% ipython --no-banner

In [1]: import numpy as np

In [2]: from numpy import linalg as LA

In [3]: np.set_printoptions(precision=3, suppress=True, linewidth=140)

In [4]: feats = np.load("w.npy")

In [5]: feats
Out[5]: 
array([[ -1.4, -18. ,   0.5],
       [  0. ,  -2. ,   1.7],
       [  2.1, -18. ,   0.8],
       [  1.2,   5. ,   0. ]])

In [6]: out = np.array([[0, 2, 1], [0, 1, 0]])

In [7]: basis = np.kron(out, feats)

In [8]: basis.shape
Out[8]: (8, 9)

In [9]: LA.matrix_rank(basis)
Out[9]: np.int64(6)

In [10]: cov = feats.T @ feats

In [11]: LA.eigvalsh(cov)[::-1]
Out[11]: array([678.131,   7.845,   2.615])

In [12]: np.allclose(cov, cov.T)
Out[12]: True

In [13]: q, vecs = LA.qr(feats[:, :1])[0], LA.qr(feats[:, 1:])[0]

In [14]: sv = LA.svd(q.T @ vecs, compute_uv=False)

In [15]: np.degrees(np.arccos(sv.clip(0, 1)))
Out[15]: array([79.604])

In [16]: feats.mean(axis=0)
Out[16]: array([ 0.475, -8.25 ,  0.75 ])

In [17]: LA.matrix_rank(feats)
Out[17]: np.int64(3)

In [18]: P = feats @ LA.solve(feats.T @ feats, feats.T)

In [19]: np.diag(P)
Out[19]: array([0.801, 0.999, 0.96 , 0.241])

In [20]: LA.matrix_rank(np.eye(4) - P)
Out[20]: np.int64(1)

In [21]: P
Out[21]: 
array([[ 0.801,  0.017,  0.089, -0.389],
       [ 0.017,  0.999, -0.007,  0.032],
       [ 0.089, -0.007,  0.96 ,  0.175],
       [-0.389,  0.032,  0.175,  0.241]])

In [22]: np.round(np.trace(P), 3)
Out[22]: np.float64(3.0)

In [23]: np.allclose(P @ P, P)
Out[23]: True

In [24]: J = np.loadtxt("arr.csv", delimiter=",")

In [25]: J
Out[25]: 
array([[  0.,  -2.,   2.],
       [  2.,  -1.,   3.],
       [  0.,  -3.,   1.],
       [ -1.,  -3.,   1.],
       [  0.,  -5.,  -1.],
       [  1.,  -6.,  -2.],
       [  1.,  -7.,  -1.],
       [  2.,  -8.,  -3.],
       [  4.,  -8.,  -1.],
       [  6., -10.,  -1.],
       [  7.,  -8.,   0.],
       [  7.,  -6.,  -2.]])

In [26]: out = J / np.sqrt((J ** 2).mean(axis=1, keepdims=True))

In [27]: LA.norm(out, axis=1)
Out[27]: array([1.732, 1.732, 1.732, 1.732, 1.732, 1.732, 1.732, 1.732, 1.732, 1.732, 1.732, 1.732])

In [28]: out[9]
Out[28]: array([ 0.888, -1.48 , -0.148])

In [29]: def softmax(z):
    ...:     e = np.exp(z - z.max(axis=-1, keepdims=True))
    ...:     return e / e.sum(axis=-1, keepdims=True)
    ...: 

In [30]: np.round(softmax(J[6] + 5), 3) + 0
Out[30]: array([0.881, 0.   , 0.119])

In [31]: softmax(J).sum(axis=1)
Out[31]: array([1., 1., 1., 1., 1., 1., 1., 1., 1., 1., 1., 1.])

In [32]: att = J @ J.T / np.sqrt(3)

In [33]: softmax(att).round(6).argmax(axis=1)
Out[33]: array([ 9, 10,  9,  9,  9,  9,  9,  9,  9,  9,  9,  9])

In [34]: softmax(att)[6] @ J
Out[34]: array([ 6.   , -9.999, -1.   ])

In [35]: A = np.array([[5.0, 0.0, 0.0, 0.0],
    ...:     [0.0, 3.0, 2.0, 3.0],
    ...:     [0.0, 4.0, 5.0, 1.0],
    ...:     [0.0, 0.0, 2.0, 0.0]])

In [36]: # splits into 2 blocks

In [37]: rng = np.random.default_rng(381)

In [38]: lab = rng.permutation(3)

In [39]: out = feats[:, lab] * rng.choice([-1, 1], 3)

In [40]: out
Out[40]: 
array([[ 0.5, -1.4, 18. ],
       [ 1.7,  0. ,  2. ],
       [ 0.8,  2.1, 18. ],
       [ 0. ,  1.2, -5. ]])

In [41]: U, _, Vt = LA.svd(feats.T @ out)

In [42]: np.round(LA.lstsq(feats, out)[0], 3) + 0
Out[42]: 
array([[ 0.,  1.,  0.],
       [ 0.,  0., -1.],
       [ 1.,  0.,  0.]])

In [43]: P = out @ LA.solve(out.T @ out, out.T)

In [44]: np.round(LA.eigvalsh(P), 3) + 0
Out[44]: array([0., 1., 1., 1.])

In [45]: P @ out[:, 2]
Out[45]: array([18.,  2., 18., -5.])

In [46]: P
Out[46]: 
array([[ 0.801,  0.017,  0.089, -0.389],
       [ 0.017,  0.999, -0.007,  0.032],
       [ 0.089, -0.007,  0.96 ,  0.175],
       [-0.389,  0.032,  0.175,  0.241]])

In [47]: round(float(np.trace(P)), 3)
Out[47]: 3.0

In [48]: vec = np.array([-3, -1, 0, -1])

In [49]: rhs = A @ vec

In [50]: beta, lr = np.zeros(4), 1 / LA.norm(A, 2) ** 2

In [51]: for i in range(4):
    ...:     beta -= lr * A.T @ (A @ beta - rhs)
    ...:     if i % 1 == 0: print(i, round(LA.norm(A @ beta - rhs), 3))
    ...: 
0 9.144
1 5.617
2 3.602
3 2.477

In [52]: round(LA.cond(A), 3)
Out[52]: np.float64(8.473)

In [53]: beta
Out[53]: array([-2.638, -0.699, -0.455, -0.574])

In [54]: out = np.c_[J[:, :1] @ np.array([[1]]), np.array([-9, 7, -7, 4, -5, 8, -2, -8, 8, -1, 6, -4])]

In [55]: out
Out[55]: 
array([[ 0., -9.],
       [ 2.,  7.],
       [ 0., -7.],
       [-1.,  4.],
       [ 0., -5.],
       [ 1.,  8.],
       [ 1., -2.],
       [ 2., -8.],
       [ 4.,  8.],
       [ 6., -1.],
       [ 7.,  6.],
       [ 7., -4.]])

In [56]: LA.matrix_rank(out)
Out[56]: np.int64(2)

In [57]: np.round(LA.lstsq(J, out[:, 0])[0], 3) + 0
Out[57]: array([1., 0., 0.])

In [58]: LA.norm(LA.qr(J)[0].T @ out, axis=0) ** 2 / ((out ** 2).sum(axis=0) + 1e-12)
Out[58]: array([1.   , 0.072])

In [59]: out.sum(axis=0)
Out[59]: array([29., -3.])

In [60]: np.abs(out).max()
Out[60]: np.float64(9.0)

In [61]: np.count_nonzero(out)
Out[61]: np.int64(21)

In [62]: out.mean(axis=0)
Out[62]: array([ 2.417, -0.25 ])

In [63]: out - out[0]
Out[63]: 
array([[ 0.,  0.],
       [ 2., 16.],
       [ 0.,  2.],
       [-1., 13.],
       [ 0.,  4.],
       [ 1., 17.],
       [ 1.,  7.],
       [ 2.,  1.],
       [ 4., 17.],
       [ 6.,  8.],
       [ 7., 15.],
       [ 7.,  5.]])

In [64]: K = np.load("layer19.npy")

In [65]: K
Out[65]: 
array([[ 1,  1,  1,  1,  1,  1,  1,  1],
       [ 1,  1,  1,  1, -1, -1, -1, -1],
       [ 1, -1,  1, -1, -1,  1, -1,  1],
       [ 1,  1, -1, -1, -1, -1,  1,  1]])

In [66]: LA.norm(feats, axis=1).argmax()
Out[66]: np.int64(2)

In [67]: LA.norm(feats, axis=0)
Out[67]: array([ 2.795, 26.019,  1.944])

In [68]: np.round(LA.norm(feats[3], 1), 3), np.round(LA.norm(feats[3], np.inf), 3)
Out[68]: (np.float64(6.2), np.float64(5.0))

In [69]: round(LA.norm(feats[3] - feats[0]), 3)
Out[69]: np.float64(23.152)

In [70]: LA.norm(feats, axis=1)
Out[70]: array([18.061,  2.625, 18.14 ,  5.142])

In [71]: out = K / LA.norm(K, axis=1, keepdims=True)

In [72]: cov = out @ out.T

In [73]: cov[0].round(3) + 0
Out[73]: array([1., 0., 0., 0.])

In [74]: LA.norm(out, axis=1)
Out[74]: array([1., 1., 1., 1.])

In [75]: (cov - 2 * np.eye(4)).round(6).argmax(axis=1)
Out[75]: array([1, 0, 0, 0])

In [76]: cov.round(3) + 0
Out[76]: 
array([[1., 0., 0., 0.],
       [0., 1., 0., 0.],
       [0., 0., 1., 0.],
       [0., 0., 0., 1.]])

In [77]: out = K / np.sqrt((K ** 2).mean(axis=1, keepdims=True))

In [78]: LA.norm(out, axis=1)
Out[78]: array([2.828, 2.828, 2.828, 2.828])

In [79]: K - K.mean(axis=1, keepdims=True)
Out[79]: 
array([[ 0.,  0.,  0.,  0.,  0.,  0.,  0.,  0.],
       [ 1.,  1.,  1.,  1., -1., -1., -1., -1.],
       [ 1., -1.,  1., -1., -1.,  1., -1.,  1.],
       [ 1.,  1., -1., -1., -1., -1.,  1.,  1.]])

In [80]: LA.matrix_rank(K - K.mean(axis=1, keepdims=True))
Out[80]: np.int64(3)

In [81]: E = np.load("run6.npy")

In [82]: E
Out[82]: 
array([[-1.,  0.,  0.],
       [ 0., -1., -2.],
       [ 0., -2., -1.]])

In [83]: round(float(LA.eigvalsh(E).min()), 3)
Out[83]: -3.0

In [84]: evals, vecs = LA.eigh(E)

In [85]: vec = np.array([8, 3, 5])

In [86]: (np.sign(vecs[:, -1].round(6)) == np.sign(vecs[0, -1].round(6))).astype(int)
Out[86]: array([1, 0, 0])

In [87]: np.flatnonzero(LA.matrix_power((E != 0) + (E.T != 0) + np.eye(3), 3)[2])
Out[87]: array([1, 2])

In [88]: np.sort(LA.eigvals(E).real)
Out[88]: array([-3., -1.,  1.])

In [89]: (E != 0).astype(int)
Out[89]: 
array([[1, 0, 0],
       [0, 1, 1],
       [0, 1, 1]])

In [90]: E @ E
Out[90]: 
array([[1., 0., 0.],
       [0., 5., 4.],
       [0., 4., 5.]])

In [91]: r0 = np.array([2, 2, 0])

In [92]: out = E + np.outer(r0, np.eye(3)[0])

In [93]: LA.matrix_rank(out - E)
Out[93]: np.int64(1)

In [94]: LA.matrix_rank(LA.inv(out) - LA.inv(E), tol=1e-8)
Out[94]: np.int64(1)

In [95]: arr = np.load("x.npy")

In [96]: arr
Out[96]: 
array([[2.05, 0.  , 2.  , 2.  ],
       [1.  , 2.05, 2.  , 0.  ],
       [2.  , 1.  , 2.05, 1.  ],
       [2.  , 0.  , 2.  , 2.05]])

In [97]: q, R = LA.qr(arr)

In [98]: np.round(q @ R, 3) + 0
Out[98]: 
array([[2.05, 0.  , 2.  , 2.  ],
       [1.  , 2.05, 2.  , 0.  ],
       [2.  , 1.  , 2.05, 1.  ],
       [2.  , 0.  , 2.  , 2.05]])

In [99]: round(abs(R[0, 0]), 3), round(LA.norm(arr[:, 0]), 3)
Out[99]: (np.float64(3.634), np.float64(3.634))

In [100]: np.allclose(R.T @ R, arr.T @ arr)
Out[100]: True

In [101]: np.round(q.T @ q, 3) + 0
Out[101]: 
array([[1., 0., 0., 0.],
       [0., 1., 0., 0.],
       [0., 0., 1., 0.],
       [0., 0., 0., 1.]])

In [102]: R
Out[102]: 
array([[-3.634, -1.115, -3.908, -2.807],
       [ 0.   , -1.99 , -0.902,  1.07 ],
       [ 0.   ,  0.   ,  0.342,  0.421],
       [ 0.   ,  0.   ,  0.   ,  0.028]])

In [103]: q.shape, R.shape
Out[103]: ((4, 4), (4, 4))

In [104]: np.sort(np.abs(LA.eigvals(R)))
Out[104]: array([0.028, 0.342, 1.99 , 3.634])

In [105]: round(LA.det(R), 3)
Out[105]: np.float64(0.069)

In [106]: (R + R.T) / 2
Out[106]: 
array([[-3.634, -0.557, -1.954, -1.404],
       [-0.557, -1.99 , -0.451,  0.535],
       [-1.954, -0.451,  0.342,  0.21 ],
       [-1.404,  0.535,  0.21 ,  0.028]])

In [107]: round(np.trace(R), 3)
Out[107]: np.float64(-5.254)

In [108]: np.allclose(R, R.T)
Out[108]: False

In [109]: round(float(np.abs(LA.eigvals(R)).max()), 3)
Out[109]: 3.634

In [110]: np.allclose(R @ R.T, R.T @ R)
Out[110]: False

In [111]: (R - R.T) / 2
Out[111]: 
array([[ 0.   , -0.557, -1.954, -1.404],
       [ 0.557,  0.   , -0.451,  0.535],
       [ 1.954,  0.451,  0.   ,  0.21 ],
       [ 1.404, -0.535, -0.21 ,  0.   ]])
